$ python3 -q
>>> import numpy as np
>>> from numpy import linalg as LA
>>> np.set_printoptions(precision=2, suppress=True, linewidth=140)
>>> rd = lambda a: np.round(a, 2) + 0
>>> rng = np.random.default_rng(6241)
>>> F = np.triu(rng.random((6, 6)) < 0.4, 1).astype(int)
>>> F = F + F.T
>>> F
array([[0, 0, 1, 0, 1, 0],
       [0, 0, 0, 0, 0, 1],
       [1, 0, 0, 0, 0, 0],
       [0, 0, 0, 0, 1, 1],
       [1, 0, 0, 1, 0, 1],
       [0, 1, 0, 1, 1, 0]])
>>> # symmetric, so the eigenvalues are real
>>> vals, V = LA.eigh(F)
>>> vec = np.array([1, 1, 1, 3, -1, -2])
>>> rd(LA.eigvalsh(F[1:, 1:]))
array([-1.48, -1.  ,  0.  ,  0.31,  2.17])
>>> (np.sign(V[:, -1].round(6)) == np.sign(V[0, -1].round(6))).astype(int)
array([1, 1, 1, 1, 1, 1])
>>> np.all(LA.eigvalsh(F) > 0)
np.False_
>>> [round(float(LA.det(F[:i, :i])), 2) + 0 for i in range(1, 7)]
[0.0, 0.0, 0.0, 0.0, 0.0, -1.0]
>>> vals, V = LA.eigh(F)
>>> np.unique(vals.round(6) + 0, return_counts=True)[1]
array([1, 1, 1, 1, 1, 1])
>>> rd(LA.svd(F, compute_uv=False))
array([2.33, 1.74, 1.37, 1.1 , 0.59, 0.27])
>>> (vals > 1e-8).sum(), (vals < -1e-8).sum()
(np.int64(3), np.int64(3))
>>> q, _ = LA.qr(np.array([[-0.2, -0.6, -1.7, -0.2, -1.2],
...     [0.5, 0.9, 0.3, -0.6, -0.3],
...     [1.4, 0.2, 0.4, 0.1, -1.4],
...     [-2.0, -1.3, -0.2, -1.0, -0.1],
...     [0.1, -1.3, 1.3, 0.0, -1.2]]))
>>> V, _ = LA.qr(np.array([[-1.9, 1.4, 0.0, 0.1, -0.6],
...     [-0.8, 0.7, 0.1, -1.9, 1.2],
...     [1.4, -1.0, -0.1, 1.3, 0.1],
...     [-0.3, -0.4, 1.7, 0.4, -1.2],
...     [-0.8, 0.9, -0.2, -1.4, -0.5]]))
>>> sv = 3 * 0.9 ** np.arange(5)
>>> A = q[:, :5] * sv @ V[:5]
>>> rd(A)
array([[-1.32, -0.62, -0.12, -1.7 ,  0.9 ],
       [ 0.06, -1.74,  0.73,  1.18,  0.5 ],
       [-1.07, -0.21,  1.51, -0.19, -1.57],
       [ 2.09, -0.72, -0.2 , -1.58, -0.05],
       [-0.45, -0.84, -1.6 , -0.17, -1.71]])
>>> vec = np.array([-2, -2, 1, 0, -3])
>>> h1 = np.maximum(A @ vec, 0)
>>> rd(A.T @ h1)
array([-13.38, -12.2 ,   5.22,  -1.53, -22.05])
>>> rd(np.maximum(A @ (3 * vec), 0))
array([ 3.26,  7.74, 26.37,  0.  , 18.35])
>>> np.flatnonzero(h1 > 1e-9)
array([0, 1, 2, 4])
>>> rd(h1)
array([1.09, 2.58, 8.79, 0.  , 6.12])
>>> rd(LA.norm(A, axis=1))
array([2.41, 2.28, 2.44, 2.72, 2.54])
>>> rd(LA.norm(A[0] - A[4]))
np.float64(3.49)
>>> rd(LA.norm(A, 1)), rd(LA.norm(A, np.inf))
(np.float64(4.99), np.float64(4.78))
>>> q, R = LA.qr(F)
>>> rd(R)
array([[-1.41,  0.  ,  0.  , -0.71,  0.  , -0.71],
       [ 0.  , -1.  ,  0.  , -1.  , -1.  ,  0.  ],
       [ 0.  ,  0.  ,  1.  ,  0.  ,  1.  ,  0.  ],
       [ 0.  ,  0.  ,  0.  , -0.71,  0.  , -0.71],
       [ 0.  ,  0.  ,  0.  ,  0.  , -1.  , -1.  ],
       [ 0.  ,  0.  ,  0.  ,  0.  ,  0.  , -1.  ]])
>>> q.shape, R.shape
((6, 6), (6, 6))
>>> rd(np.abs(np.diag(R)))
array([1.41, 1.  , 1.  , 0.71, 1.  , 1.  ])
>>> rd(q.T @ q)
array([[1., 0., 0., 0., 0., 0.],
       [0., 1., 0., 0., 0., 0.],
       [0., 0., 1., 0., 0., 0.],
       [0., 0., 0., 1., 0., 0.],
       [0., 0., 0., 0., 1., 0.],
       [0., 0., 0., 0., 0., 1.]])
>>> X = np.load("data.npy")
>>> X
array([[ -0.15,   9.61, -22.87,  22.48,  38.56,  21.97],
       [  2.48,   8.62, -22.71,  23.02,  40.74,  21.67],
       [-12.65,  16.14,  29.78,   6.79,  17.22,  -3.07],
       [-12.49,  16.49,  30.12,   8.69,  17.27,  -3.2 ],
       [ 24.85,  -4.72,  -1.59,  16.63,  -3.22,  -5.53],
       [-11.78,  15.31,  28.89,   6.33,  18.42,  -2.81],
       [-12.25,  18.84,  30.06,   8.37,  16.27,  -2.24],
       [-12.66,  15.32,  30.99,   6.14,  19.64,  -3.18],
       [-11.79,  17.1 ,  28.75,   6.28,  17.26,  -1.27],
       [-11.61,  16.44,  30.29,   8.62,  17.3 ,  -3.56],
       [-12.71,  17.36,  29.44,   8.68,  19.31,  -3.54],
       [ 26.12,  -5.48,  -1.54,  17.59,  -1.91,  -6.73],
       [ 24.73,  -6.21,  -2.03,  17.37,  -1.2 ,  -6.91],
       [  1.31,   8.92, -24.  ,  20.96,  39.38,  22.48],
       [  0.44,   6.78, -25.24,  22.4 ,  39.15,  21.69],
       [ 27.22,  -6.48,  -1.25,  15.02,  -1.17,  -5.6 ],
       [-12.82,  16.16,  30.32,   5.9 ,  17.2 ,   0.02],
       [ 24.68,  -4.62,  -2.47,  16.27,  -3.47,  -6.34],
       [-12.7 ,  15.55,  30.79,   5.97,  18.31,  -3.28],
       [ 24.84,  -5.39,  -2.49,  17.4 ,  -1.22,  -6.13],
       [-11.01,  16.71,  29.4 ,   7.57,  17.93,  -2.42],
       [  0.29,   7.28, -24.78,  21.89,  39.39,  21.61],
       [ 26.16,  -4.97,  -1.  ,  15.18,  -2.39,  -7.02],
       [-11.25,  16.3 ,  28.69,   5.55,  17.89,  -1.63],
       [  1.4 ,   8.64, -23.42,  21.15,  41.35,  22.45],
       [ 26.41,  -3.71,  -2.23,  15.82,  -0.8 ,  -6.69],
       [  0.23,   7.11, -23.87,  22.38,  39.24,  22.4 ],
       [  1.32,   7.7 , -23.13,  20.62,  39.93,  20.13],
       [ 25.81,  -8.1 ,  -1.37,  14.  ,  -3.09,  -6.13],
       [-12.  ,  17.6 ,  31.08,   8.49,  18.05,  -0.41],
       [ 25.12,  -5.88,  -2.85,  15.64,  -1.57,  -5.24]])
>>> D = LA.norm(X[:, None] - X[None], axis=-1)
>>> LA.matrix_rank(D ** 2)
np.int64(8)
>>> rd(D[:5, :5])
array([[ 0.  ,  3.61, 65.57, 65.46, 61.8 ],
       [ 3.61,  0.  , 66.85, 66.72, 61.95],
       [65.57, 66.85,  0.  ,  1.97, 57.85],
       [65.46, 66.72,  1.97,  0.  , 57.78],
       [61.8 , 61.95, 57.85, 57.78,  0.  ]])
>>> D.mean(axis=1).argmax()
np.int64(24)
>>> P = X @ LA.solve(X.T @ X, X.T)
>>> rd(LA.eigvalsh(P))
array([0., 0., 0., 0., 0., 0., 0., 0., 0., 0., 0., 0., 0., 0., 0., 0., 0., 0., 0., 0., 0., 0., 0., 0., 0., 1., 1., 1., 1., 1., 1.])
>>> np.allclose(P @ P, P)
True
>>> rd(P @ X[:, 1])
array([ 9.61,  8.62, 16.14, 16.49, -4.72, 15.31, 18.84, 15.32, 17.1 , 16.44, 17.36, -5.48, -6.21,  8.92,  6.78, -6.48, 16.16, -4.62, 15.55,
       -5.39, 16.71,  7.28, -4.97, 16.3 ,  8.64, -3.71,  7.11,  7.7 , -8.1 , 17.6 , -5.88])
>>> LA.cond(X) > 100
np.False_
>>> round(np.log10(LA.cond(X)))
2
>>> rd(np.abs(LA.svd(X)[2][-1]))
array([0.19, 0.62, 0.33, 0.33, 0.17, 0.58])
>>> M = np.load("case8.npy")
>>> M
array([[ 0.48,  0.06, -1.56, -0.6 , -0.42,  0.18,  0.24, -0.12],
       [ 0.8 ,  0.31,  0.41, -0.02,  0.14,  1.  ,  0.47,  0.15],
       [-0.4 , -0.08,  0.87,  0.36,  0.23, -0.25, -0.21,  0.05],
       [-1.68, -0.63, -0.56,  0.14, -0.21, -2.03, -0.98, -0.28],
       [ 1.76,  0.79,  2.45,  0.46,  0.74,  2.56,  1.07,  0.51],
       [ 1.84,  0.56, -1.25, -0.76, -0.29,  1.79,  1.03,  0.09]])
>>> gram = M.T @ M
>>> rd(LA.eigvalsh(gram)[::-1])
array([32.2 , 11.88,  0.  ,  0.  ,  0.  ,  0.  ,  0.  ,  0.  ])
>>> rd(np.trace(gram)), rd((M ** 2).sum())
(np.float64(44.09), np.float64(44.09))
>>> r = LA.matrix_rank(M)
>>> r
np.int64(2)
>>> null = LA.svd(M)[2][r:].T
>>> LA.matrix_rank(M.T @ M), LA.matrix_rank(M @ M.T)
(np.int64(2), np.int64(2))
>>> [int(LA.matrix_rank(np.delete(M, i, axis=0))) for i in range(6)]
[2, 2, 2, 2, 2, 2]
>>> np.allclose(M @ null, 0)
True
>>> [int(LA.matrix_rank(M[:i])) for i in range(1, len(M) + 1)]
[1, 2, 2, 2, 2, 2]
>>> vec = np.array([-3, 1, -3, -2, -1, -1, 2, 2])
>>> rd(np.einsum("ij,j->i", M, vec))
array([  4.98,  -3.18,  -2.51,   5.53, -12.9 ,   1.05])
>>> rd(M @ (2 * vec))
array([  9.96,  -6.36,  -5.02,  11.06, -25.8 ,   2.1 ])
>>> np.sign((M @ vec).round(6))
array([ 1., -1., -1.,  1., -1.,  1.])
>>> rd(M @ np.ones(8))
array([-1.74,  3.26,  0.57, -6.23, 10.34,  3.01])
>>> W0 = np.tanh(np.array([[-1.7, 0.7],
...     [-0.7, -1.3],
...     [-1.6, 2.5],
...     [-0.9, -2.6],
...     [-0.3, 0.6],
...     [0.1, -0.6],
...     [-0.2, 1.1],
...     [1.2, -0.8],
...     [0.3, 0.1],
...     [-0.2, 0.2],
...     [0.8, 0.5],
...     [-0.3, -0.2],
...     [-1.2, 0.4],
...     [-0.9, 1.3],
...     [0.3, -1.6],
...     [0.9, -2.2],
...     [0.4, -0.7],
...     [-1.4, -0.5],
...     [1.7, -1.5],
...     [0.1, 0.1]]) @ np.array([[1.5, -2.0, -0.7, 1.6, -1.4, -0.3, 1.4, -1.6, 1.1, 0.5, 0.1],
...     [-0.9, 0.3, 0.1, -0.5, -1.0, -1.2, 0.2, 0.2, 0.5, -0.2, 0.3]]))
>>> rd(W0)
array([[-1.  ,  1.  ,  0.85, -1.  ,  0.93, -0.32, -0.98,  0.99, -0.91, -0.76,  0.04],
       [ 0.12,  0.77,  0.35, -0.44,  0.98,  0.94, -0.85,  0.7 , -0.89, -0.09, -0.43],
       [-1.  ,  1.  ,  0.88, -1.  , -0.25, -0.99, -0.94,  1.  , -0.47, -0.86,  0.53],
       [ 0.76,  0.77,  0.35, -0.14,  1.  ,  1.  , -0.94,  0.73, -0.98,  0.07, -0.7 ],
       [-0.76,  0.65,  0.26, -0.65, -0.18, -0.56, -0.29,  0.54, -0.03, -0.26,  0.15],
       [ 0.6 , -0.36, -0.13,  0.43,  0.43,  0.6 ,  0.02, -0.27, -0.19,  0.17, -0.17],
       [-0.86,  0.62,  0.24, -0.7 , -0.68, -0.85, -0.06,  0.49,  0.32, -0.31,  0.3 ],
       [ 0.99, -0.99, -0.73,  0.98, -0.71,  0.54,  0.91, -0.97,  0.73,  0.64, -0.12],
       [ 0.35, -0.52, -0.2 ,  0.41, -0.48, -0.21,  0.41, -0.43,  0.36,  0.13,  0.06],
       [-0.45,  0.43,  0.16, -0.4 ,  0.08, -0.18, -0.24,  0.35, -0.12, -0.14,  0.04],
       [ 0.64, -0.9 , -0.47,  0.77, -0.92, -0.69,  0.84, -0.83,  0.81,  0.29,  0.23],
       [-0.26,  0.49,  0.19, -0.36,  0.55,  0.32, -0.43,  0.41, -0.41, -0.11, -0.09],
       [-0.97,  0.99,  0.71, -0.97,  0.86, -0.12, -0.92,  0.96, -0.81, -0.59,  0.  ],
       [-0.99,  0.98,  0.64, -0.97, -0.04, -0.86, -0.76,  0.94, -0.33, -0.61,  0.29],
       [ 0.96, -0.79, -0.35,  0.86,  0.83,  0.95,  0.1 , -0.66, -0.44,  0.44, -0.42],
       [ 1.  , -0.99, -0.69,  0.99,  0.74,  0.98,  0.68, -0.95, -0.11,  0.71, -0.52],
       [ 0.84, -0.77, -0.34,  0.76,  0.14,  0.62,  0.4 , -0.65,  0.09,  0.33, -0.17],
       [-0.93,  0.99,  0.73, -0.96,  0.99,  0.77, -0.97,  0.97, -0.95, -0.54, -0.28],
       [ 1.  , -1.  , -0.87,  1.  , -0.71,  0.86,  0.97, -1.  ,  0.81,  0.82, -0.27],
       [ 0.06, -0.17, -0.06,  0.11, -0.24, -0.15,  0.16, -0.14,  0.16,  0.03,  0.04]])
>>> np.argsort(-LA.norm(M, axis=0).round(6), kind="stable")[:3]
array([5, 2, 0])
>>> [round(float(x), 2) for x in LA.svd(M, compute_uv=False)[:3]]
[5.67, 3.45, 0.0]
>>> LA.matrix_rank(M, rtol=0.1)
np.int64(2)
>>> LA.cond(M) > 100
np.True_
